$ python3 -q
>>> import numpy as np
>>> np.set_printoptions(precision=3, suppress=True, linewidth=140, sign=" ")
>>> A = np.loadtxt("mat.csv", delimiter=",")
>>> A
array([[ 273.,  185.,  187.,  145.,  261.,  163.,  221.,  221.],
       [ 185.,  279.,  215.,  177.,  229.,  213.,  174.,  173.],
       [ 187.,  215.,  251.,  172.,  259.,  208.,  168.,  212.],
       [ 145.,  177.,  172.,  180.,  194.,  180.,  165.,  139.],
       [ 261.,  229.,  259.,  194.,  361.,  191.,  254.,  291.],
       [ 163.,  213.,  208.,  180.,  191.,  236.,  163.,  149.],
       [ 221.,  174.,  168.,  165.,  254.,  163.,  289.,  178.],
       [ 221.,  173.,  212.,  139.,  291.,  149.,  178.,  313.]])
>>> # symmetric
>>> w, vecs = np.linalg.eigh(A)
>>> np.unique(w.round(6) + 0, return_counts=True)[1]
array([ 1,  1,  1,  1,  1,  1,  1,  1])
>>> np.abs(vecs[:, -1]).round(6).argmax()
np.int64(4)
>>> vecs @ np.diag(w) @ vecs.T
array([[ 273.,  185.,  187.,  145.,  261.,  163.,  221.,  221.],
       [ 185.,  279.,  215.,  177.,  229.,  213.,  174.,  173.],
       [ 187.,  215.,  251.,  172.,  259.,  208.,  168.,  212.],
       [ 145.,  177.,  172.,  180.,  194.,  180.,  165.,  139.],
       [ 261.,  229.,  259.,  194.,  361.,  191.,  254.,  291.],
       [ 163.,  213.,  208.,  180.,  191.,  236.,  163.,  149.],
       [ 221.,  174.,  168.,  165.,  254.,  163.,  289.,  178.],
       [ 221.,  173.,  212.,  139.,  291.,  149.,  178.,  313.]])
>>> np.linalg.svd(A, compute_uv=False)
array([ 1665.863,   203.381,   136.738,    62.64 ,    48.709,    33.48 ,    24.393,     6.796])
>>> np.linalg.eigvalsh(A + 5 * np.eye(8))
array([   11.796,    29.393,    38.48 ,    53.709,    67.64 ,   141.738,   208.381,  1670.863])
>>> w
array([    6.796,    24.393,    33.48 ,    48.709,    62.64 ,   136.738,   203.381,  1665.863])
>>> np.round(vecs.T @ A @ vecs, 3) + 0
array([[    6.796,     0.   ,     0.   ,     0.   ,     0.   ,     0.   ,     0.   ,     0.   ],
       [    0.   ,    24.393,     0.   ,     0.   ,     0.   ,     0.   ,     0.   ,     0.   ],
       [    0.   ,     0.   ,    33.48 ,     0.   ,     0.   ,     0.   ,     0.   ,     0.   ],
       [    0.   ,     0.   ,     0.   ,    48.709,     0.   ,     0.   ,     0.   ,     0.   ],
       [    0.   ,     0.   ,     0.   ,     0.   ,    62.64 ,     0.   ,     0.   ,     0.   ],
       [    0.   ,     0.   ,     0.   ,     0.   ,     0.   ,   136.738,     0.   ,     0.   ],
       [    0.   ,     0.   ,     0.   ,     0.   ,     0.   ,     0.   ,   203.381,     0.   ],
       [    0.   ,     0.   ,     0.   ,     0.   ,     0.   ,     0.   ,     0.   ,  1665.863]])
>>> (w > 1e-8).sum(), (w < -1e-8).sum()
(np.int64(8), np.int64(0))
